>>> import numpy as np
>>> import numpy.linalg as la
>>> np.set_printoptions(suppress=True, linewidth=100)
>>> M = np.load("mat.npy")
>>> M
array([[48, 14, -2, 28, 24],
       [14, 33, -4, -1, 21],
       [-2, -4, 36, -8, -4],
       [28, -1, -8, 42,  9],
       [24, 21, -4,  9, 32]])
>>> x = np.array([-2, 7, 2, 3, 0])
>>> target = M @ x
>>> b, lr = np.zeros(5), 1 / la.norm(M, 2) ** 2
>>> for i in range(12):
...     b -= lr * M.T @ (M @ b - target)
...     if i % 2 == 0: print(i, round(la.norm(M @ b - target), 2))
... 
0 129.8
2 97.16
4 81.24
6 73.54
8 69.4
10 66.72
>>> b.round(2)
array([ 0.69,  3.14,  0.76, -0.28,  1.8 ])
>>> np.round(la.cond(M), 2)
np.float64(10.38)
>>> feats = np.load("arr.npy")
>>> feats
array([[236, -85, -84],
       [-85, 151, -16],
       [-84, -16, 235]])
>>> vals, vecs = la.eig(feats)
>>> np.round(np.sort(la.eigvals(feats.T)), 2)
array([ 74.88, 212.24, 334.88])
>>> X = np.loadtxt("w.csv", delimiter=",")
>>> X
array([[0., 0., 0., 0., 0., 1., 2., 2., 0., 2.],
       [0., 0., 0., 0., 0., 1., 2., 0., 2., 2.],
       [0., 0., 0., 0., 0., 1., 1., 2., 1., 1.],
       [0., 0., 0., 0., 0., 2., 1., 1., 1., 0.],
       [0., 0., 0., 0., 0., 2., 0., 2., 1., 1.],
       [1., 1., 1., 2., 2., 0., 0., 0., 0., 0.],
       [2., 2., 1., 1., 0., 0., 0., 0., 0., 0.],
       [2., 0., 2., 1., 2., 0., 0., 0., 0., 0.],
       [0., 2., 1., 1., 1., 0., 0., 0., 0., 0.],
       [2., 2., 1., 0., 1., 0., 0., 0., 0., 0.]])
>>> f = np.array([1, 1])
>>> np.convolve(X[3], f)
array([0., 0., 0., 0., 0., 2., 3., 2., 2., 1., 0.])
>>> np.correlate(X[3], X[6], "full")
array([0., 0., 0., 0., 0., 0., 0., 0., 0., 0., 0., 2., 3., 6., 8., 5., 4., 2., 0.])
>>> data = np.load("a.npy")
>>> data.round(2)
array([[ 0.66, -0.47, -0.34, -0.47],
       [-0.47,  0.34, -0.47, -0.66],
       [-0.34, -0.47,  0.66, -0.47],
       [-0.47, -0.66, -0.47,  0.34]])
>>> np.round(data @ data.T, 2) + 0
array([[1., 0., 0., 0.],
       [0., 1., 0., 0.],
       [0., 0., 1., 0.],
       [0., 0., 0., 1.]])
>>> np.round(data[:, 0] @ data[:, 3], 2)
np.float64(-0.0)
>>> np.round(la.svd(data, compute_uv=False), 2)
array([1., 1., 1., 1.])
>>> E = np.load("out10.npy")
>>> E
array([[  1.9,   0.2,  -0.5,  -0.3,  -0.8,   2. ,  -0.1,  -0.8,   0.4],
       [  0.5,   0.6,  -0.4,  -0.7,  -0.6,  -0.1,   0.8,   0.1,  -0.1],
       [  0.7,  -0.3,   0.2,  -0.8,  -1.3,  -0.3,  -1.4,  -0.7,  -0.7],
       [ -1.2,   0.8,  -0.6,  -1.5,   0.8,   0.7,  -0.8,  -0.6,  -0.3],
       [  0.5,   0.6,   0.4,  -2.1,  -0.1,   0.2,  -0.1,   0.8,   0.4],
       [ -0.3,   0.9,   0.2,   2.8,   0.4,  -1.8,   1. ,  -0.2,   0.8],
       [ -0.8,  -0.8,   1.4,   0.1,   0.8,   0. ,   0.6,   0.4,   0.7],
       [ -0.4,  -0.8,  -1.3,   1.3,   0.4,  -1.9,   0.3,   1.2,   0.1],
       [  0. ,   0.9,   0.1,  -0.6,   1.6,   0.6,   0.2,   2.1,   0.9],
       [ -2. ,  -0.5,  -0.1,   0.2,  -1.4,   0.3,   0. ,   0.5,   0.2],
       [  0.7,   0.7,  -0.4,  -0.9,   1.2,  -0.2,   0.7,  -0.3,  -0.3],
       [  1. ,   0.4,   0.6,  -0.8,   1.2,  -1.2,  -0.1,  -0.7,  -1.1],
       [  1.4,   0.7,  -0.8,   0.9,   0. ,   0. ,   0.2,   0.5,  -0.2],
       [ 24. ,   0. , -28. , -46. ,   0. ,  -6. , -10. ,   6. ,  -6. ],
       [  0.1,  -0.7,   0.7,   0.2,  -1.8,  -0.5,   1.3,   0.7,   0.3],
       [  0.6,   0.3,   1. ,   0.4,   0.6,   1.5,  -0.4,   0.6,   0.7],
       [  1.2,   0.5,  -0.7,  -0.1,   0.4,  -1.1,  -0.1,  -0.4,  -1.2],
       [ -0.3,  -0.8,   0.7,   0.8,   1.3,  -1.4,  -0.2,  -1. ,   0.6],
       [  0.3,   0.5,  -1.9,   0.6,   0.2,   0.4,   0. ,  -0.3,  -0.3],
       [  0.9,  -0.5,   1.2,   0.5,  -1.6,   0.3,  -1.4,   0.9,  -0.1],
       [ -0.9,   0.6,  -0.6,  -1.3,   0.4,   0. ,  -1.1,   0. ,   0.2],
       [  1. ,  -0.4,  -0.2,  -0.4,  -0.1,  -0.6,  -1.1,   0.2,  -0.1],
       [  0.6,   0.2,   0.1,   1.1,  -1.6,   0.8,   1.9,  -0.1,   1.2],
       [  0.9,   0.9,   0. ,  -0.3,  -0.5,   0.4,  -1.6,   0.4,   0.9],
       [ -1.1,  -0.6,  -0.3,  -0.8,   0.7,  -0.9,  -0.4,  -0.4,   1.6],
       [ -0.7,   0.7,   1.5,   1. ,  -0.2,   1.3,   0.6,  -0.4,   1.2],
       [ -1.6,  -2.1,   0. ,   1. ,  -0.2,  -0.3,  -0.7,   0.5,   0.3],
       [  1.5,  -0.6,  -0.4,   0.4,   1.4,   0.6,  -1.8,  -0.6,   0.2],
       [  1. ,   0.9,  -0.7,   0.2,   0.2,   0.6,   1.6,  -1. ,  -1.6],
       [  0.3,  -0.5,  -0.2,   0.7,  -0.3,   0.3,  -1.7,  -0.8,   0.3],
       [ -1. ,  -0.4,   0.2,   0.8,   0.3,  -2.2,  -0.8,   0.1,   0.2],
       [  1.1,  -0.5,  -0.2,  -1. ,  -0.3,  -0.9,   0.7,  -0.6,   0.4],
       [  1.3,   0.6,  -0.1,   1.2,  -0.2,  -2.3,   1.8,  -1.8,   0.9],
       [ -1.4,  -0.5,  -1. ,  -0.3,  -1.2,   1.1,   0.5,  -0.3,   0. ],
       [  1. ,  -1.7,  -1.5,  -0.3,  -1.3,  -0.5,  -1.7,   1.9,  -1.9],
       [ -1. ,  -0.6,   1.4,   0.9,   0. ,   0.6,  -0.5,   1. ,   0.6]])
>>> W2 = E[[26, 16]].astype(float)
>>> for _ in range(5):
...     idx = la.norm(E[:, None] - W2, axis=-1).argmin(axis=1)
...     W2 = np.array([E[idx == j].mean(axis=0) for j in range(2)])
... 
>>> idx
array([0, 0, 0, 0, 0, 0, 0, 0, 0, 0, 0, 0, 0, 1, 0, 0, 0, 0, 0, 0, 0, 0, 0, 0, 0, 0, 0, 0, 0, 0, 0,
       0, 0, 0, 0, 0])
>>> np.abs(W2[1] - W2[0]).argmax()
np.int64(3)
>>> np.round(W2[1] - W2[0], 2)
array([ 23.83,   0.04, -27.94, -46.08,   0.05,  -5.87,  -9.89,   5.97,  -6.15])
>>> np.bincount(idx)
array([35,  1])
>>> W2.round(2)
array([[  0.17,  -0.04,  -0.06,   0.08,  -0.05,  -0.13,  -0.11,   0.03,   0.15],
       [ 24.  ,   0.  , -28.  , -46.  ,   0.  ,  -6.  , -10.  ,   6.  ,  -6.  ]])
